$ python3 -q
>>> import numpy as np
>>> np.set_printoptions(precision=2, suppress=True, linewidth=140, floatmode="fixed")
>>> X = np.loadtxt("w.csv", delimiter=",")
>>> X
array([[ -1.30,   0.30,   0.10,   1.90],
       [ -0.60,  -0.50,   0.60,  -0.50],
       [  0.60,   0.40,  -0.90,  -1.90],
       [-14.00, -18.00,  16.00,   6.00],
       [ -0.30,  -0.80,   0.40,   0.80],
       [ -1.60,   0.80,   0.60,   1.00],
       [ -0.20,   1.80,  -0.90,   1.00],
       [  0.70,  -0.70,  -0.30,  -0.10],
       [  0.70,  -0.70,   0.60,  -1.60],
       [  1.50,   1.40,   0.60,  -0.20],
       [ -0.50,   1.00,  -1.00,   0.00],
       [ -0.70,  -0.70,   0.20,   1.80],
       [ -0.80,   1.50,   0.40,   3.00],
       [  1.00,   1.20,   0.50,   1.50],
       [ -1.10,   0.90,   1.30,   0.00],
       [ -0.60,   0.70,   0.10,  -1.30],
       [  1.10,   0.90,   0.10,   0.90],
       [  1.10,  -1.20,   0.00,   0.80]])
>>> # row 3 is much longer than the rest
>>> T = np.stack([X, 4 * X, X[::-1]])
>>> np.linalg.matrix_rank(T.reshape(3, -1))
np.int64(2)
>>> np.linalg.matrix_rank(T)
array([4, 4, 4])
>>> np.linalg.norm(T, axis=(1, 2))
array([ 29.67, 118.67,  29.67])
>>> D = np.linalg.norm(X[:, None] - X[None], axis=-1)
>>> D.mean(axis=1).argmax()
np.int64(3)
>>> np.unravel_index(D.round(6).argmax(), D.shape)
(np.int64(2), np.int64(3))
>>> D.shape
(18, 18)
>>> D[16].round(6).argsort(kind="stable")[:4]
array([16, 13,  9,  6])
>>> np.linalg.matrix_rank(D ** 2)
np.int64(6)
>>> feats = np.loadtxt("m.csv", delimiter=",")
>>> feats
array([[ 2.05,  5.00,  3.00, -3.00,  3.00],
       [-4.00,  1.05,  1.00,  1.00,  5.00],
       [ 4.00,  2.00,  3.05, -2.00, -4.00],
       [ 3.00, -5.00, -3.00,  4.05, -1.00],
       [ 2.00,  5.00,  3.00, -3.00,  3.05]])
>>> left, sigma, Vh = np.linalg.svd(feats, full_matrices=False)
>>> np.round(sigma / sigma[0], 2) + 0
array([1.00, 0.70, 0.33, 0.13, 0.00])
>>> np.round(left.T @ left, 2) + 0
array([[1.00, 0.00, 0.00, 0.00, 0.00],
       [0.00, 1.00, 0.00, 0.00, 0.00],
       [0.00, 0.00, 1.00, 0.00, 0.00],
       [0.00, 0.00, 0.00, 1.00, 0.00],
       [0.00, 0.00, 0.00, 0.00, 1.00]])
>>> round(float(np.sqrt((sigma ** 2).sum())), 2), round(float(np.linalg.norm(feats)), 2)
(16.32, 16.32)
>>> left.shape, sigma.shape, Vh.shape
((5, 5), (5,), (5, 5))
>>> (sigma > 1e-8).sum()
np.int64(5)
>>> np.round(Vh @ Vh.T, 2) + 0
array([[1.00, 0.00, 0.00, 0.00, 0.00],
       [0.00, 1.00, 0.00, 0.00, 0.00],
       [0.00, 0.00, 1.00, 0.00, 0.00],
       [0.00, 0.00, 0.00, 1.00, 0.00],
       [0.00, 0.00, 0.00, 0.00, 1.00]])
>>> np.abs(left[:, 0]).round(6).argmax()
np.int64(4)
>>> vec = np.array([5, 8, 4, 3, 2])
>>> feats @ np.ones(5)
array([10.05,  4.05,  3.05, -1.95, 10.05])
>>> (feats @ vec).argmax()
np.int64(0)
>>> (feats * vec).sum(axis=1)
array([ 59.25,   5.40,  34.20, -26.85,  59.10])
>>> feats @ np.eye(5)[3]
array([-3.00,  1.00, -2.00,  4.05, -3.00])
>>> feats @ (2 * vec)
array([118.50,  10.80,  68.40, -53.70, 118.20])
>>> np.linalg.norm(feats @ vec) <= np.linalg.norm(feats, 2) * np.linalg.norm(vec) + 1e-9
np.True_
>>> feats * vec
array([[ 10.25,  40.00,  12.00,  -9.00,   6.00],
       [-20.00,   8.40,   4.00,   3.00,  10.00],
       [ 20.00,  16.00,  12.20,  -6.00,  -8.00],
       [ 15.00, -40.00, -12.00,  12.15,  -2.00],
       [ 10.00,  40.00,  12.00,  -9.00,   6.10]])
>>> np.round(np.abs(np.linalg.eigvals(feats)).max(), 2)
np.float64(5.46)
>>> np.allclose(feats @ feats.T, feats.T @ feats)
False
>>> np.trace(feats)
np.float64(13.25)
>>> round(float(np.linalg.det(feats)), 2)
5.67
>>> M = np.load("arr.npy")
>>> M
array([[ 3,  3,  3,  3,  3],
       [ 3,  6,  6,  6,  6],
       [ 3,  6,  9,  9,  9],
       [ 3,  6,  9, 12, 12],
       [ 3,  6,  9, 12, 15]])
>>> out = np.linalg.inv(M)
>>> np.round(np.linalg.det(M) * out, 2) + 0
array([[162.00, -81.00,   0.00,   0.00,   0.00],
       [-81.00, 162.00, -81.00,   0.00,   0.00],
       [  0.00, -81.00, 162.00, -81.00,   0.00],
       [  0.00,   0.00, -81.00, 162.00, -81.00],
       [  0.00,   0.00,   0.00, -81.00,  81.00]])
>>> round(float(np.linalg.cond(M)), 2)
45.46
>>> np.linalg.inv(out)
array([[ 3.00,  3.00,  3.00,  3.00,  3.00],
       [ 3.00,  6.00,  6.00,  6.00,  6.00],
       [ 3.00,  6.00,  9.00,  9.00,  9.00],
       [ 3.00,  6.00,  9.00, 12.00, 12.00],
       [ 3.00,  6.00,  9.00, 12.00, 15.00]])
>>> np.allclose(out, M.T)
False
>>> r0, g = M[1], M[2]
>>> r0 @ g
np.int64(207)
>>> r0 @ r0
np.int64(153)
>>> pr = (r0 @ g) / (r0 @ r0) * r0
>>> np.round(np.linalg.norm(r0 + g) ** 2 + np.linalg.norm(r0 - g) ** 2, 2)
np.float64(882.0)
>>> pr
array([4.06, 8.12, 8.12, 8.12, 8.12])
>>> low = np.linalg.cholesky(M)
>>> low @ low.T
array([[ 3.00,  3.00,  3.00,  3.00,  3.00],
       [ 3.00,  6.00,  6.00,  6.00,  6.00],
       [ 3.00,  6.00,  9.00,  9.00,  9.00],
       [ 3.00,  6.00,  9.00, 12.00, 12.00],
       [ 3.00,  6.00,  9.00, 12.00, 15.00]])
>>> M / np.sqrt(np.outer(np.diag(M), np.diag(M)))
array([[1.00, 0.71, 0.58, 0.50, 0.45],
       [0.71, 1.00, 0.82, 0.71, 0.63],
       [0.58, 0.82, 1.00, 0.87, 0.77],
       [0.50, 0.71, 0.87, 1.00, 0.89],
       [0.45, 0.63, 0.77, 0.89, 1.00]])
>>> np.linalg.eigvalsh(M).min() > 0
np.True_
>>> np.kron(np.eye(2, dtype=int), M)
array([[ 3,  3,  3,  3,  3,  0,  0,  0,  0,  0],
       [ 3,  6,  6,  6,  6,  0,  0,  0,  0,  0],
       [ 3,  6,  9,  9,  9,  0,  0,  0,  0,  0],
       [ 3,  6,  9, 12, 12,  0,  0,  0,  0,  0],
       [ 3,  6,  9, 12, 15,  0,  0,  0,  0,  0],
       [ 0,  0,  0,  0,  0,  3,  3,  3,  3,  3],
       [ 0,  0,  0,  0,  0,  3,  6,  6,  6,  6],
       [ 0,  0,  0,  0,  0,  3,  6,  9,  9,  9],
       [ 0,  0,  0,  0,  0,  3,  6,  9, 12, 12],
       [ 0,  0,  0,  0,  0,  3,  6,  9, 12, 15]])
>>> np.einsum("ij,ji->", M, M)
np.int64(1395)
>>> np.linalg.eigvals(M)
array([37.03,  4.35,  1.75,  1.06,  0.81])
>>> np.poly(M)
array([   1.00,  -45.00,  315.00, -756.00,  729.00, -243.00])
>>> np.einsum("ii->", M)
np.int64(45)
>>> m1 = np.load("test13.npy")
>>> m1
array([[-2,  2,  1],
       [-2,  2,  0],
       [ 0,  0, -2],
       [-2, -2,  2],
       [ 0,  0, -2]])
>>> P = m1 @ np.linalg.solve(m1.T @ m1, m1.T)
>>> np.linalg.matrix_rank(np.eye(5) - P)
np.int64(2)
>>> np.trace(P)
np.float64(3.0)
>>> np.diag(P)
array([0.53, 0.53, 0.47, 1.00, 0.47])
>>> np.allclose(P @ P, P)
True
>>> P.round(2) + 0
array([[ 0.53,  0.47, -0.12,  0.00, -0.12],
       [ 0.47,  0.53,  0.12,  0.00,  0.12],
       [-0.12,  0.12,  0.47,  0.00,  0.47],
       [ 0.00,  0.00,  0.00,  1.00,  0.00],
       [-0.12,  0.12,  0.47,  0.00,  0.47]])
>>> vec = np.array([2, 3, -5])
>>> rhs = m1 @ vec
>>> rhs
array([ -3,   2,  10, -20,  10])
>>> rng = np.random.default_rng(532)
>>> rhs = rhs + 0.05 * rng.normal(size=5)
>>> rhs
array([ -2.98,   2.02,  10.00, -20.01,   9.99])
>>> beta, *_ = np.linalg.lstsq(m1, rhs)
>>> np.round(m1.T @ (rhs - m1 @ beta), 2) + 0
array([0.00, 0.00, 0.00])
>>> [round(float(np.linalg.norm(np.linalg.solve(m1.T @ m1 + lam * np.eye(3), m1.T @ rhs))), 2) for lam in (0, 1, 10, 100)]
[6.17, 5.8, 3.79, 0.86]
>>> beta.round()
array([ 2.00,  3.00, -5.00])
>>> mat = np.loadtxt("run19.csv", delimiter=",")
>>> mat
array([[ -2.00,  -2.00,  -2.00,  -2.00,  -2.00,  -2.00],
       [ -2.00,  -4.00,  -4.00,  -4.00,  -4.00,  -4.00],
       [ -2.00,  -4.00,  -6.00,  -6.00,  -6.00,  -6.00],
       [ -2.00,  -4.00,  -6.00,  -8.00,  -8.00,  -8.00],
       [ -2.00,  -4.00,  -6.00,  -8.00, -10.00, -10.00],
       [ -2.00,  -4.00,  -6.00,  -8.00, -10.00, -12.00]])
>>> # equal to its transpose
>>> w, vecs = np.linalg.eigh(mat)
>>> (w > 1e-8).sum(), (w < -1e-8).sum()
(np.int64(0), np.int64(6))
>>> w.sum(), np.trace(mat)
(np.float64(-42.0), np.float64(-42.0))
>>> w
array([-34.41,  -3.98,  -1.55,  -0.89,  -0.64,  -0.53])
>>> np.linalg.eigvalsh(mat + 2 * np.eye(6))
array([-32.41,  -1.98,   0.45,   1.11,   1.36,   1.47])
>>> np.round(vecs.T @ vecs, 2) + 0
array([[1.00, 0.00, 0.00, 0.00, 0.00, 0.00],
       [0.00, 1.00, 0.00, 0.00, 0.00, 0.00],
       [0.00, 0.00, 1.00, 0.00, 0.00, 0.00],
       [0.00, 0.00, 0.00, 1.00, 0.00, 0.00],
       [0.00, 0.00, 0.00, 0.00, 1.00, 0.00],
       [0.00, 0.00, 0.00, 0.00, 0.00, 1.00]])
>>> data = np.loadtxt("layer14.csv", delimiter=",")
>>> data
array([[ 1.00,  0.00,  0.00,  0.00],
       [ 0.00,  0.97,  0.00, -0.26],
       [ 0.00,  0.00,  1.00,  0.00],
       [ 0.00,  0.26,  0.00,  0.97]])
>>> round(np.linalg.norm(data, 2), 2)
np.float64(1.0)
>>> np.round(np.linalg.norm(data, 1), 2), round(np.linalg.norm(data, np.inf), 2)
(np.float64(1.22), np.float64(1.22))
>>> round(np.linalg.norm(data[3], 1), 2), round(float(np.linalg.norm(data[3], np.inf)), 2)
(np.float64(1.22), 0.97)
>>> round(float(np.linalg.norm(data[3] - data[1])), 2)
1.41
>>> np.linalg.norm(data, axis=0)
array([1.00, 1.00, 1.00, 1.00])
>>> data[3] @ data[1]
np.float64(0.0)
